In [1]: import numpy as np

In [2]: from numpy import linalg as LA

In [3]: np.set_printoptions(suppress=True, linewidth=160)

In [4]: E = np.load("out17.npy")

In [5]: E
Out[5]: 
array([[0, 2, 1],
       [0, 0, 2],
       [0, 0, 0]])

In [6]: rk = LA.matrix_rank(E)

In [7]: rk
Out[7]: np.int64(2)

In [8]: ns = LA.svd(E)[2][rk:].T

In [9]: LA.matrix_rank(E.T @ E), LA.matrix_rank(E @ E.T)
Out[9]: (np.int64(2), np.int64(2))

In [10]: np.allclose(E @ ns, 0)
Out[10]: True

In [11]: [int(LA.matrix_rank(E[:i])) for i in range(1, len(E) + 1)]
Out[11]: [1, 2, 2]

In [12]: ns.shape
Out[12]: (3, 1)

In [13]: ns @ ns.T
Out[13]: 
array([[1., 0., 0.],
       [0., 0., 0.],
       [0., 0., 0.]])

In [14]: [int(LA.matrix_rank(E[:, :j + 1])) for j in range(3)]
Out[14]: [0, 1, 2]

In [15]: m1 = np.diag(np.array([0, 1, 1, 2, 2]))

In [16]: m1
Out[16]: 
array([[0, 0, 0, 0, 0],
       [0, 1, 0, 0, 0],
       [0, 0, 1, 0, 0],
       [0, 0, 0, 2, 0],
       [0, 0, 0, 0, 2]])

In [17]: def softmax(z):
    ...:     e = np.exp(z - z.max(axis=-1, keepdims=True))
    ...:     return e / e.sum(axis=-1, keepdims=True)
    ...: 

In [18]: np.round(softmax(m1[4]), 3)
Out[18]: array([0.088, 0.088, 0.088, 0.088, 0.649])

In [19]: np.round(softmax(10 * m1[4]), 3) + 0
Out[19]: array([0., 0., 0., 0., 1.])

In [20]: S = m1 @ m1.T / np.sqrt(5)

In [21]: softmax(S).round(6).argmax(axis=1)
Out[21]: array([0, 1, 2, 3, 4])

In [22]: np.round(softmax(S), 3)
Out[22]: 
array([[0.2  , 0.2  , 0.2  , 0.2  , 0.2  ],
       [0.18 , 0.281, 0.18 , 0.18 , 0.18 ],
       [0.18 , 0.18 , 0.281, 0.18 , 0.18 ],
       [0.1  , 0.1  , 0.1  , 0.599, 0.1  ],
       [0.1  , 0.1  , 0.1  , 0.1  , 0.599]])

In [23]: vals, V = LA.eigvalsh(m1)
---------------------------------------------------------------------------
ValueError                                Traceback (most recent call last)
Cell In[23], line 1
----> 1 vals, V = LA.eigvalsh(m1)

ValueError: too many values to unpack (expected 2)

In [24]: vals, V = LA.eigh(m1)

In [25]: np.round(LA.eigvalsh(m1 + 3 * np.eye(5)), 3)
Out[25]: array([3., 4., 4., 5., 5.])

In [26]: np.round(LA.svd(m1, compute_uv=False), 3)
Out[26]: array([2., 2., 1., 1., 0.])

In [27]: np.unique(vals.round(6) + 0, return_counts=True)[1]
Out[27]: array([1, 2, 2])

In [28]: (vals > 1e-8).sum(), (vals < -1e-8).sum()
Out[28]: (np.int64(4), np.int64(0))

In [29]: np.round(LA.eigvalsh(m1 @ m1), 3)
Out[29]: array([0., 1., 1., 4., 4.])

In [30]: V.T @ m1 @ V
Out[30]: 
array([[0., 0., 0., 0., 0.],
       [0., 1., 0., 0., 0.],
       [0., 0., 1., 0., 0.],
       [0., 0., 0., 2., 0.],
       [0., 0., 0., 0., 2.]])

In [31]: vals
Out[31]: array([0., 1., 1., 2., 2.])

In [32]: vec = np.array([0, -1, 1, -2, -3])

In [33]: (m1 * vec).sum(axis=1)
Out[33]: array([ 0, -1,  1, -4, -6])

In [34]: np.sign((m1 @ vec).round(6))
Out[34]: array([ 0, -1,  1, -1, -1])

In [35]: m1 @ np.ones(5)
Out[35]: array([0., 1., 1., 2., 2.])

In [36]: np.einsum("ij,j->i", m1, vec)
Out[36]: array([ 0, -1,  1, -4, -6])

In [37]: m1 @ vec
Out[37]: array([ 0, -1,  1, -4, -6])

In [38]: m1 @ (2 * vec)
Out[38]: array([  0,  -2,   2,  -8, -12])

In [39]: m1 * vec
Out[39]: 
array([[ 0,  0,  0,  0,  0],
       [ 0, -1,  0,  0,  0],
       [ 0,  0,  1,  0,  0],
       [ 0,  0,  0, -4,  0],
       [ 0,  0,  0,  0, -6]])

In [40]: t = np.radians(45)

In [41]: Rm = np.eye(5)

In [42]: Rm[4, 4] = Rm[2, 2] = np.cos(t)

In [43]: Rm[4, 2], Rm[2, 4] = -np.sin(t), np.sin(t)

In [44]: Rm.round(3)
Out[44]: 
array([[ 1.   ,  0.   ,  0.   ,  0.   ,  0.   ],
       [ 0.   ,  1.   ,  0.   ,  0.   ,  0.   ],
       [ 0.   ,  0.   ,  0.707,  0.   ,  0.707],
       [ 0.   ,  0.   ,  0.   ,  1.   ,  0.   ],
       [ 0.   ,  0.   , -0.707,  0.   ,  0.707]])

In [45]: M2 = m1 @ Rm.T

In [46]: np.round(LA.svd(m1, compute_uv=False), 3), np.round(LA.svd(M2, compute_uv=False), 3)
Out[46]: (array([2., 2., 1., 1., 0.]), array([2., 2., 1., 1., 0.]))

In [47]: np.round(np.abs(M2 - m1).max(axis=0), 3)
Out[47]: array([0.   , 0.   , 1.414, 0.   , 0.707])

In [48]: np.allclose(m1 @ m1.T, M2 @ M2.T)
Out[48]: True

In [49]: np.allclose(LA.norm(m1, axis=1), LA.norm(M2, axis=1))
Out[49]: True

In [50]: W0 = np.load("arr.npy")

In [51]: W0.round(3) + 0
Out[51]: 
array([[-7.076, -6.076,  0.823, -7.84 ],
       [ 2.751,  3.751, -0.902,  6.325],
       [ 0.079,  1.079,  2.852,  3.57 ],
       [-0.372,  0.628, -8.569, -0.915],
       [-0.148,  0.852, -0.866,  1.989],
       [-2.489, -1.489,  1.799, -0.634],
       [-2.015, -1.015, -1.26 , -0.943],
       [-0.907,  0.093,  2.346,  1.921],
       [ 1.244,  2.244,  4.463,  5.854],
       [-2.933, -1.933, -3.07 , -2.923],
       [-1.061, -0.061, -2.725,  0.   ],
       [-1.849, -0.849, -1.964, -0.928],
       [-6.059, -5.059,  1.683, -6.027],
       [-0.51 ,  0.49 , -0.479,  1.576],
       [ 1.154,  2.154, -0.667,  4.008],
       [-1.478, -0.478, -8.152, -2.434]])

In [52]: np.round(W0.reshape(2, -1), 3) + 0
Out[52]: 
array([[-7.076, -6.076,  0.823, -7.84 ,  2.751,  3.751, -0.902,  6.325,  0.079,  1.079,  2.852,  3.57 , -0.372,  0.628, -8.569, -0.915, -0.148,  0.852,
        -0.866,  1.989, -2.489, -1.489,  1.799, -0.634, -2.015, -1.015, -1.26 , -0.943, -0.907,  0.093,  2.346,  1.921],
       [ 1.244,  2.244,  4.463,  5.854, -2.933, -1.933, -3.07 , -2.923, -1.061, -0.061, -2.725,  0.   , -1.849, -0.849, -1.964, -0.928, -6.059, -5.059,
         1.683, -6.027, -0.51 ,  0.49 , -0.479,  1.576,  1.154,  2.154, -0.667,  4.008, -1.478, -0.478, -8.152, -2.434]])

In [53]: T = W0.reshape(16, 2, -1)

In [54]: np.round(T.transpose(1, 0, 2), 3) + 0
Out[54]: 
array([[[-7.076, -6.076],
        [ 2.751,  3.751],
        [ 0.079,  1.079],
        [-0.372,  0.628],
        [-0.148,  0.852],
        [-2.489, -1.489],
        [-2.015, -1.015],
        [-0.907,  0.093],
        [ 1.244,  2.244],
        [-2.933, -1.933],
        [-1.061, -0.061],
        [-1.849, -0.849],
        [-6.059, -5.059],
        [-0.51 ,  0.49 ],
        [ 1.154,  2.154],
        [-1.478, -0.478]],

       [[ 0.823, -7.84 ],
        [-0.902,  6.325],
        [ 2.852,  3.57 ],
        [-8.569, -0.915],
        [-0.866,  1.989],
        [ 1.799, -0.634],
        [-1.26 , -0.943],
        [ 2.346,  1.921],
        [ 4.463,  5.854],
        [-3.07 , -2.923],
        [-2.725,  0.   ],
        [-1.964, -0.928],
        [ 1.683, -6.027],
        [-0.479,  1.576],
        [-0.667,  4.008],
        [-8.152, -2.434]]])

In [55]: T[:, 0].round(3)
Out[55]: 
array([[-7.076, -6.076],
       [ 2.751,  3.751],
       [ 0.079,  1.079],
       [-0.372,  0.628],
       [-0.148,  0.852],
       [-2.489, -1.489],
       [-2.015, -1.015],
       [-0.907,  0.093],
       [ 1.244,  2.244],
       [-2.933, -1.933],
       [-1.061, -0.061],
       [-1.849, -0.849],
       [-6.059, -5.059],
       [-0.51 ,  0.49 ],
       [ 1.154,  2.154],
       [-1.478, -0.478]])
